$ ipython --no-banner

In [1]: import numpy as np

In [2]: np.set_printoptions(suppress=True, linewidth=200)

In [3]: q, _ = np.linalg.qr(np.array([[-0.3, -0.4, 0.0, 0.8],
   ...:     [2.0, -0.3, 2.1, 1.0],
   ...:     [-1.5, -0.4, -0.6, 1.8],
   ...:     [1.4, 0.0, 0.0, -0.5]]))

In [4]: vals = np.array([3, 2, 3, 2])

In [5]: K = q @ np.diag(vals) @ q.T

In [6]: K.round(3)
Out[6]: 
array([[ 2.074, -0.191,  0.08 ,  0.16 ],
       [-0.191,  2.705, -0.41 , -0.059],
       [ 0.08 , -0.41 ,  2.282, -0.167],
       [ 0.16 , -0.059, -0.167,  2.939]])

In [7]: T = np.stack([K, 2 * K, K[::-1]])

In [8]: np.round(np.linalg.norm(T, axis=(1, 2)), 3)
Out[8]: array([ 5.099, 10.198,  5.099])

In [9]: np.linalg.matrix_rank(T)
Out[9]: array([4, 4, 4])

In [10]: vec = np.ones(4)

In [11]: for _ in range(6):
    ...:     vec = K @ vec
    ...:     vec /= np.linalg.norm(vec)
    ...:     print(round(vec @ K @ vec, 3))
    ...: 
2.37
2.569
2.748
2.87
2.938
2.971

In [12]: vec.round(3)
Out[12]: array([ 0.217,  0.14 , -0.118,  0.959])

In [13]: q, r_ = np.linalg.qr(K)

In [14]: q.shape, r_.shape
Out[14]: ((4, 4), (4, 4))

In [15]: np.round(q.T @ q, 3) + 0
Out[15]: 
array([[1., 0., 0., 0.],
       [0., 1., 0., 0.],
       [0., 0., 1., 0.],
       [0., 0., 0., 1.]])

In [16]: np.round(q @ r_, 3)
Out[16]: 
array([[ 2.074, -0.191,  0.08 ,  0.16 ],
       [-0.191,  2.705, -0.41 , -0.059],
       [ 0.08 , -0.41 ,  2.282, -0.167],
       [ 0.16 , -0.059, -0.167,  2.939]])

In [17]: E = np.load("arr.npy")

In [18]: E
Out[18]: 
array([[-24.91 ,   8.374,   1.248],
       [ -8.275,  12.352,  10.566],
       [ 26.904,  -2.032,   3.885],
       [ 19.072,  20.502,  -5.99 ],
       [ -0.152,  20.297, -15.152],
       [ -6.044,  -7.587,   8.798],
       [ -7.44 , -14.065,   5.923],
       [ -8.06 ,   7.433,  -3.881],
       [ 11.709,   4.928,   8.557],
       [ -8.627,   4.26 ,   4.274],
       [ -8.881,  11.482, -10.139],
       [ -1.855,  -5.927,   0.793],
       [ 13.113,   4.177,   7.072],
       [ -6.63 ,   9.36 ,   2.218],
       [-10.231,   4.27 ,   9.398],
       [ -9.597,   0.002,   2.402],
       [  4.697,   9.809,   7.452],
       [-18.164,   5.981,   4.918],
       [  0.383,   0.195,   8.248],
       [ -5.217,   3.368,  -3.386],
       [-18.044,   8.278,  -7.035],
       [-14.642,  10.467,   0.096],
       [  8.775, -13.854,   0.278],
       [ -4.943,  -7.289, -16.935],
       [ -7.491,  17.451,   5.009]])

In [19]: P = E @ np.linalg.solve(E.T @ E, E.T)

In [20]: np.allclose(P @ P, P)
Out[20]: True

In [21]: np.round(np.linalg.eigvalsh(P), 3) + 0
Out[21]: array([0., 0., 0., 0., 0., 0., 0., 0., 0., 0., 0., 0., 0., 0., 0., 0., 0., 0., 0., 0., 0., 0., 1., 1., 1.])

In [22]: round(np.trace(P), 3)
Out[22]: np.float64(3.0)

In [23]: np.linalg.matrix_rank(np.eye(25) - P)
Out[23]: np.int64(22)

In [24]: idx = E[:, 1] > np.median(E[:, 1])

In [25]: r0 = E[idx].mean(axis=0) - E[~idx].mean(axis=0)

In [26]: idx.astype(int)
Out[26]: array([1, 1, 0, 1, 1, 0, 0, 1, 0, 0, 1, 0, 0, 1, 0, 0, 1, 1, 0, 0, 1, 1, 0, 0, 1])

In [27]: T = np.stack([E, 2 * E, E[::-1]])

In [28]: np.linalg.matrix_rank(T.reshape(3, -1))
Out[28]: np.int64(2)

In [29]: np.linalg.matrix_rank(T)
Out[29]: array([3, 3, 3])

In [30]: (T @ E.T).shape
Out[30]: (3, 25, 25)

In [31]: np.round(np.linalg.norm(T, axis=(1, 2)), 3)
Out[31]: array([ 87.614, 175.228,  87.614])

In [32]: rng = np.random.default_rng(92)

In [33]: ang = np.sort(rng.uniform(-2, 2, 18))

In [34]: A = np.c_[ang, ang ** 2, ang ** 3] @ np.array([[-3, 5, -3], [1, 3, 4], [0, 0, 2]])

In [35]: A.round(3)
Out[35]: 
array([[ 9.924,  1.924,  6.054],
       [ 9.234,  1.259,  6.46 ],
       [ 9.039,  1.079,  6.549],
       [ 8.96 ,  1.006,  6.582],
       [ 8.847,  0.904,  6.626],
       [ 7.968,  0.152,  6.836],
       [ 6.119, -1.144,  6.534],
       [ 5.018, -1.689,  5.888],
       [ 2.581, -2.028,  3.363],
       [ 2.44 , -1.999,  3.179],
       [ 2.155, -1.918,  2.801],
       [ 0.987, -1.227,  1.201],
       [ 0.505, -0.722,  0.573],
       [ 0.043, -0.07 ,  0.043],
       [-1.048,  2.506, -0.428],
       [-1.342,  3.635, -0.116],
       [-1.658,  5.251,  0.721],
       [-2.245, 13.283,  9.736]])

In [36]: vec = np.array([0, 1, 0])

In [37]: y = E @ vec

In [38]: b, lr = np.zeros(3), 1 / np.linalg.norm(E, 2) ** 2

In [39]: for i in range(50):
    ...:     b -= lr * E.T @ (E @ b - y)
    ...:     if i % 10 == 0: print(i, round(np.linalg.norm(E @ b - y), 3))
    ...: 
0 18.466
10 0.068
20 0.001
30 0.0
40 0.0

In [40]: np.round(np.linalg.cond(E), 3)
Out[40]: np.float64(1.718)

In [41]: B = A / np.sqrt((A ** 2).mean(axis=1, keepdims=True))

In [42]: np.round(np.linalg.norm(B, axis=1), 3)
Out[42]: array([1.732, 1.732, 1.732, 1.732, 1.732, 1.732, 1.732, 1.732, 1.732, 1.732, 1.732, 1.732, 1.732, 1.732, 1.732, 1.732, 1.732, 1.732])

In [43]: np.linalg.matrix_rank(B) == np.linalg.matrix_rank(A)
Out[43]: np.True_

In [44]: C2 = np.cov(A, rowvar=False)

In [45]: np.round(np.polyfit(A[:, 1], A[:, 0], 1), 3)
Out[45]: array([-0.416,  4.218])

In [46]: C2.shape
Out[46]: (3, 3)

In [47]: np.argwhere(np.triu(np.abs(np.corrcoef(A.T)) > 0.8, 1))
Out[47]: array([], shape=(0, 2), dtype=int64)

In [48]: C2.round(3)
Out[48]: 
array([[19.174, -5.554,  8.803],
       [-5.554, 13.36 ,  3.104],
       [ 8.803,  3.104,  9.781]])

In [49]: P = np.triu(np.array([[0, -2, 1], [0, -3, -2], [-1, 0, 1]]), 1) + np.eye(3)

In [50]: B = P @ C2 @ np.linalg.inv(P)

In [51]: np.linalg.matrix_rank(B)
Out[51]: np.int64(3)

In [52]: np.round(np.trace(B), 3), round(float(np.trace(C2)), 3)
Out[52]: (np.float64(42.316), 42.316)

In [53]: B.round(3)
Out[53]: 
array([[ 39.086,  49.002,  71.293],
       [-23.16 , -39.169, -71.636],
       [  8.803,  20.71 ,  42.399]])

In [54]: np.round(P @ C2 - C2 @ P, 3)
Out[54]: 
array([[ 19.912,  14.733, -26.71 ],
       [-17.606, -17.317,  12.712],
       [  0.   ,  17.606,  -2.595]])

In [55]: X = np.load("run9.npy")

In [56]: X.round(3)
Out[56]: 
array([[ 0.131,  0.192, -0.278],
       [ 0.192,  0.957,  0.061],
       [-0.278,  0.061,  0.911]])

In [57]: np.round((X + X.T) / 2, 3)
Out[57]: 
array([[ 0.131,  0.192, -0.278],
       [ 0.192,  0.957,  0.061],
       [-0.278,  0.061,  0.911]])

In [58]: np.round(np.linalg.matrix_power(X, 2), 3)
Out[58]: 
array([[ 0.131,  0.192, -0.278],
       [ 0.192,  0.957,  0.061],
       [-0.278,  0.061,  0.911]])

In [59]: np.round(np.sort(np.abs(np.linalg.eigvals(X))), 3) + 0
Out[59]: array([0., 1., 1.])

In [60]: np.round(X @ X, 3)
Out[60]: 
array([[ 0.131,  0.192, -0.278],
       [ 0.192,  0.957,  0.061],
       [-0.278,  0.061,  0.911]])

In [61]: np.trace(X)
Out[61]: np.float64(2.0)

In [62]: vals, vecs = np.linalg.eigh(X)

In [63]: vec = np.array([3, 2, 0])

In [64]: np.round(vecs * np.maximum(vals, 0) @ vecs.T, 3)
Out[64]: 
array([[ 0.131,  0.192, -0.278],
       [ 0.192,  0.957,  0.061],
       [-0.278,  0.061,  0.911]])

In [65]: round(float(np.abs(X).sum(axis=1).max()), 3), round(float(np.abs(vals).max()), 3)
Out[65]: (1.25, 1.0)

In [66]: np.round(np.linalg.eigvalsh(X[1:, 1:]), 3)
Out[66]: array([0.869, 1.   ])

In [67]: np.round(vecs * np.abs(vals) @ vecs.T, 3)
Out[67]: 
array([[ 0.131,  0.192, -0.278],
       [ 0.192,  0.957,  0.061],
       [-0.278,  0.061,  0.911]])

In [68]: np.round(vec @ X @ vec / (vec @ vec), 3), np.round(vals[0], 3), round(float(vals[-1]), 3)
Out[68]: (np.float64(0.563), np.float64(-0.0), 1.0)

In [69]: vec = np.array([1, 1, 2])

In [70]: y = A @ vec

In [71]: np.round(np.linalg.pinv(A) @ A, 3) + 0
Out[71]: 
array([[1., 0., 0.],
       [0., 1., 0.],
       [0., 0., 1.]])

In [72]: np.round(np.linalg.solve(A.T @ A, A.T @ y), 3)
Out[72]: array([1., 1., 2.])

In [73]: y = y + 0.1 * rng.normal(size=18)

In [74]: y.round(3)
Out[74]: array([23.949, 23.449, 23.137, 23.27 , 22.948, 21.849, 18.036, 14.955,  7.249,  6.809,  6.05 ,  2.364,  0.956,  0.081,  0.601,  2.124,  4.985, 30.412])

In [75]: b, *_ = np.linalg.lstsq(A, y)

In [76]: b.round()
Out[76]: array([1., 1., 2.])

In [77]: round(np.linalg.norm(y - A @ b), 3)
Out[77]: np.float64(0.384)

In [78]: np.round(A.T @ (y - A @ b), 3) + 0
Out[78]: array([0., 0., 0.])

In [79]: r = np.linalg.matrix_rank(X)

In [80]: r
Out[80]: np.int64(2)

In [81]: null = np.linalg.svd(X)[2][r:].T

In [82]: np.linalg.matrix_rank(X.T @ X), np.linalg.matrix_rank(X @ X.T)
Out[82]: (np.int64(2), np.int64(2))

In [83]: null.shape
Out[83]: (3, 1)

In [84]: ang = np.sort(rng.uniform(-2, 2, 13))

In [85]: feats = np.c_[ang, ang ** 2, ang ** 3] @ np.array([[1, -5, 2], [0, -3, -4], [-2, 4, -3]])

In [86]: feats.round(3)
Out[86]: 
array([[  9.786, -23.859,   0.882],
       [  6.627, -16.151,  -1.132],
       [  6.201, -15.102,  -1.373],
       [  3.592,  -8.613,  -2.601],
       [  1.579,  -3.497,  -3.047],
       [  0.795,  -1.465,  -2.948],
       [  0.217,   0.05 ,  -2.618],
       [  0.189,  -1.125,   0.216],
       [  0.243,  -1.63 ,   0.166],
       [ -0.299,  -3.921,  -2.76 ],
       [ -4.593,  -1.416, -14.524],
       [-13.613,   9.479, -35.157],
       [-13.712,   9.613, -35.374]])

In [87]: Xs = feats - feats.mean(axis=0)

In [88]: vecs = np.linalg.svd(Xs)[2][:2]

In [89]: B = Xs - Xs @ vecs.T @ vecs

In [90]: np.round((Xs @ vecs.T).std(axis=0), 3)
Out[90]: array([15.749,  5.693])

In [91]: np.round(np.linalg.norm(B) / np.linalg.norm(Xs), 3)
Out[91]: np.float64(0.038)

In [92]: np.round(np.diag(vecs.T @ vecs), 3)
Out[92]: array([0.198, 0.868, 0.933])

In [93]: data = np.load("dump.npy")

In [94]: data
Out[94]: 
array([[ 2., -1.,  0.,  0.],
       [-1., -2., -1.,  0.],
       [ 0., -1.,  2., -1.],
       [ 0.,  0., -1., -1.]])

In [95]: B = np.array([[-4, -5, 5], [1, -4, 0]])

In [96]: cent = np.kron(B, X)

In [97]: cent.round(3)
Out[97]: 
array([[-0.525, -0.769,  1.111, -0.657, -0.961,  1.388,  0.657,  0.961, -1.388],
       [-0.769, -3.83 , -0.246, -0.961, -4.787, -0.307,  0.961,  4.787,  0.307],
       [ 1.111, -0.246, -3.645,  1.388, -0.307, -4.556, -1.388,  0.307,  4.556],
       [ 0.131,  0.192, -0.278, -0.525, -0.769,  1.111,  0.   ,  0.   , -0.   ],
       [ 0.192,  0.957,  0.061, -0.769, -3.83 , -0.246,  0.   ,  0.   ,  0.   ],
       [-0.278,  0.061,  0.911,  1.111, -0.246, -3.645, -0.   ,  0.   ,  0.   ]])

In [98]: round(np.linalg.norm(cent, 2), 3), round(np.linalg.norm(B, 2) * np.linalg.norm(X, 2), 3)
Out[98]: (np.float64(8.412), np.float64(8.412))

In [99]: cent.shape
Out[99]: (6, 9)

In [100]: C2 = data.T @ data

In [101]: C2
Out[101]: 
array([[ 5.,  0.,  1.,  0.],
       [ 0.,  6.,  0.,  1.],
       [ 1.,  0.,  6., -1.],
       [ 0.,  1., -1.,  2.]])

In [102]: np.linalg.matrix_rank(C2)
Out[102]: np.int64(4)

In [103]: mat = np.array([[3, 3, 3, 3], [3, 6, 6, 6], [3, 6, 9, 9], [3, 6, 9, 12]])

In [104]: r0, v = mat[1], mat[0]

In [105]: r0 @ v
Out[105]: np.int64(63)

In [106]: pr = (r0 @ v) / (r0 @ r0) * r0

In [107]: np.round((v - pr) @ r0, 3)
Out[107]: np.float64(-0.0)
